>>> import numpy as np
>>> from numpy import linalg as LA
>>> np.set_printoptions(suppress=True, linewidth=140)
>>> A = np.loadtxt("block14.csv", delimiter=",")
>>> print(A)
[[ 0.3   1.1   0.   -1.2   0.5   0.1   1.   -1.1  -1.5  -1.5 ]
 [-0.29  0.28  0.59 -2.05  1.02 -1.54 -1.42 -0.42  0.11 -0.5 ]
 [ 0.3  -0.7  -1.7  -0.8  -0.8   1.    0.3   1.4  -0.7  -1.3 ]
 [-0.4  -0.3   0.3   0.9   1.1  -1.4  -0.3  -0.9  -2.2  -0.2 ]
 [ 0.3  -0.6  -0.7   0.8  -0.6   0.1   1.2  -0.8  -1.1  -1.4 ]
 [ 0.8  -1.5   0.   -2.3  -0.2   1.9  -0.1   0.7  -0.5   0.  ]
 [ 1.2  -0.1  -0.8   0.4  -0.6   0.3  -0.4   1.   -0.6   0.9 ]
 [ 1.4   2.2   0.5   0.3  -1.    0.3  -0.9   0.9   0.9  -0.2 ]
 [-0.9   0.6   2.5   1.3  -0.4  -1.1   1.7   1.4  -1.3   1.1 ]
 [ 0.2   0.1   0.9  -0.8   0.5   3.2   0.6  -2.3  -0.8   2.2 ]
 [-2.2  -0.4  -0.5   0.5   0.3   1.    1.2  -0.9  -0.3  -0.1 ]
 [-0.3   0.2   0.7  -1.9   1.   -1.6  -1.4  -0.3   0.1  -0.5 ]
 [ 0.5   0.3   0.6  -0.5   0.3   1.1  -1.8   0.5   0.2   0.8 ]
 [-0.4   1.1   0.6   0.    1.   -0.6  -1.7  -1.5  -0.5  -0.2 ]]
>>> rng = np.random.default_rng(36110)
>>> labels = rng.permutation(10)
>>> B = A[:, labels] * rng.choice([-1, 1], 10)
>>> print(B)
[[ 1.5   0.1   1.1  -0.   -1.5   1.1  -0.3   1.    0.5  -1.2 ]
 [ 0.5  -1.54  0.28 -0.59  0.11  0.42  0.29 -1.42  1.02 -2.05]
 [ 1.3   1.   -0.7   1.7  -0.7  -1.4  -0.3   0.3  -0.8  -0.8 ]
 [ 0.2  -1.4  -0.3  -0.3  -2.2   0.9   0.4  -0.3   1.1   0.9 ]
 [ 1.4   0.1  -0.6   0.7  -1.1   0.8  -0.3   1.2  -0.6   0.8 ]
 [-0.    1.9  -1.5  -0.   -0.5  -0.7  -0.8  -0.1  -0.2  -2.3 ]
 [-0.9   0.3  -0.1   0.8  -0.6  -1.   -1.2  -0.4  -0.6   0.4 ]
 [ 0.2   0.3   2.2  -0.5   0.9  -0.9  -1.4  -0.9  -1.    0.3 ]
 [-1.1  -1.1   0.6  -2.5  -1.3  -1.4   0.9   1.7  -0.4   1.3 ]
 [-2.2   3.2   0.1  -0.9  -0.8   2.3  -0.2   0.6   0.5  -0.8 ]
 [ 0.1   1.   -0.4   0.5  -0.3   0.9   2.2   1.2   0.3   0.5 ]
 [ 0.5  -1.6   0.2  -0.7   0.1   0.3   0.3  -1.4   1.   -1.9 ]
 [-0.8   1.1   0.3  -0.6   0.2  -0.5  -0.5  -1.8   0.3  -0.5 ]
 [ 0.2  -0.6   1.1  -0.6  -0.5   1.5   0.4  -1.7   1.    0.  ]]
>>> U, _, VT = LA.svd(A.T @ B)
>>> print(labels)
[9 5 1 2 8 7 0 6 4 3]
>>> print(np.round(LA.lstsq(A, B)[0], 2) + 0)
[[ 0.  0.  0.  0.  0.  0. -1.  0.  0.  0.]
 [ 0.  0.  1.  0.  0.  0.  0.  0.  0.  0.]
 [ 0.  0.  0. -1.  0.  0.  0.  0.  0.  0.]
 [ 0.  0.  0.  0.  0.  0.  0.  0.  0.  1.]
 [ 0.  0.  0.  0.  0.  0.  0.  0.  1.  0.]
 [ 0.  1.  0.  0.  0.  0.  0.  0.  0.  0.]
 [ 0.  0.  0.  0.  0.  0.  0.  1.  0.  0.]
 [ 0.  0.  0.  0.  0. -1.  0.  0.  0.  0.]
 [ 0.  0.  0.  0.  1.  0.  0.  0.  0.  0.]
 [-1.  0.  0.  0.  0.  0.  0.  0.  0.  0.]]
>>> print(np.round(U @ VT, 2) + 0)
[[ 0.  0.  0.  0.  0.  0. -1.  0.  0.  0.]
 [ 0.  0.  1.  0.  0.  0.  0.  0.  0.  0.]
 [ 0.  0.  0. -1.  0.  0.  0.  0.  0.  0.]
 [ 0.  0.  0.  0.  0.  0.  0.  0.  0.  1.]
 [ 0.  0.  0.  0.  0.  0.  0.  0.  1.  0.]
 [ 0.  1.  0.  0.  0.  0.  0.  0.  0.  0.]
 [ 0.  0.  0.  0.  0.  0.  0.  1.  0.  0.]
 [ 0.  0.  0.  0.  0. -1.  0.  0.  0.  0.]
 [ 0.  0.  0.  0.  1.  0.  0.  0.  0.  0.]
 [-1.  0.  0.  0.  0.  0.  0.  0.  0.  0.]]
